% python3 -q
>>> import numpy as np
>>> np.set_printoptions(precision=2, suppress=True, linewidth=200, floatmode="fixed")
>>> feats = np.array([[0, 0, 1, 0, 1],
...     [2, 1, 0, 1, 1],
...     [2, 0, 0, 1, 1],
...     [2, 0, 2, 2, 1],
...     [2, 0, 0, 2, 0]])
>>> print(feats)
[[0 0 1 0 1]
 [2 1 0 1 1]
 [2 0 0 1 1]
 [2 0 2 2 1]
 [2 0 0 2 0]]
>>> vec = np.array([7, -7, 7, -3, -5])
>>> target = feats @ vec
>>> print(target)
[ 2 -1  6 17  8]
>>> print(np.linalg.solve(feats, feats[:, 4]))
[ 0.00 -0.00  0.00  0.00  1.00]
>>> print(np.linalg.solve(feats, target))
[ 7.00 -7.00  7.00 -3.00 -5.00]
>>> print(np.linalg.solve(feats.T, feats[0]))
[ 1.00  0.00 -0.00 -0.00  0.00]
>>> print((feats - feats.T) / 2)
[[ 0.00 -1.00 -0.50 -1.00 -0.50]
 [ 1.00  0.00  0.00  0.50  0.50]
 [ 0.50  0.00  0.00 -0.50  0.50]
 [ 1.00 -0.50  0.50  0.00 -0.50]
 [ 0.50 -0.50 -0.50  0.50  0.00]]
>>> print(np.allclose(feats @ feats.T, feats.T @ feats))
False
>>> print(np.trace(feats))
3
>>> print(round(float(np.abs(np.linalg.eigvals(feats)).max()), 2))
4.17
>>> print(np.round(np.linalg.det(feats), 2))
-2.0
>>> print(np.linalg.matrix_power(feats, 3))
[[ 8  0 10  8  7]
 [28  1 16 23 16]
 [22  0 12 18 12]
 [40  0 26 34 24]
 [28  0 12 22 14]]
>>> vec = np.array([4, 5, 4, 4, 3])
>>> target = feats @ vec
>>> beta, lr = np.zeros(5), 1 / np.linalg.norm(feats, 2) ** 2
>>> for i in range(5):
...     beta -= lr * feats.T @ (feats @ beta - target)
...     if i % 1 == 0: print(i, round(np.linalg.norm(feats @ beta - target), 2))
... 
0 5.18
1 4.74
2 4.37
3 4.05
4 3.78
>>> print(beta)
[5.07 0.98 2.72 3.85 2.85]
>>> print(round(np.linalg.cond(feats), 2))
27.7
>>> rng = np.random.default_rng(42407)
>>> m1 = np.triu(rng.random((6, 6)) < 0.4, 1).astype(int)
>>> m1 = m1 + m1.T
>>> print(m1)
[[0 1 0 0 0 1]
 [1 0 1 1 0 1]
 [0 1 0 0 0 0]
 [0 1 0 0 1 0]
 [0 0 0 1 0 0]
 [1 1 0 0 0 0]]
>>> print(np.all(np.linalg.eigvalsh(m1) > 0))
False
>>> print([round(float(np.linalg.det(m1[:i, :i])), 2) + 0 for i in range(1, 7)])
[0.0, -1.0, 0.0, 0.0, 0.0, -1.0]
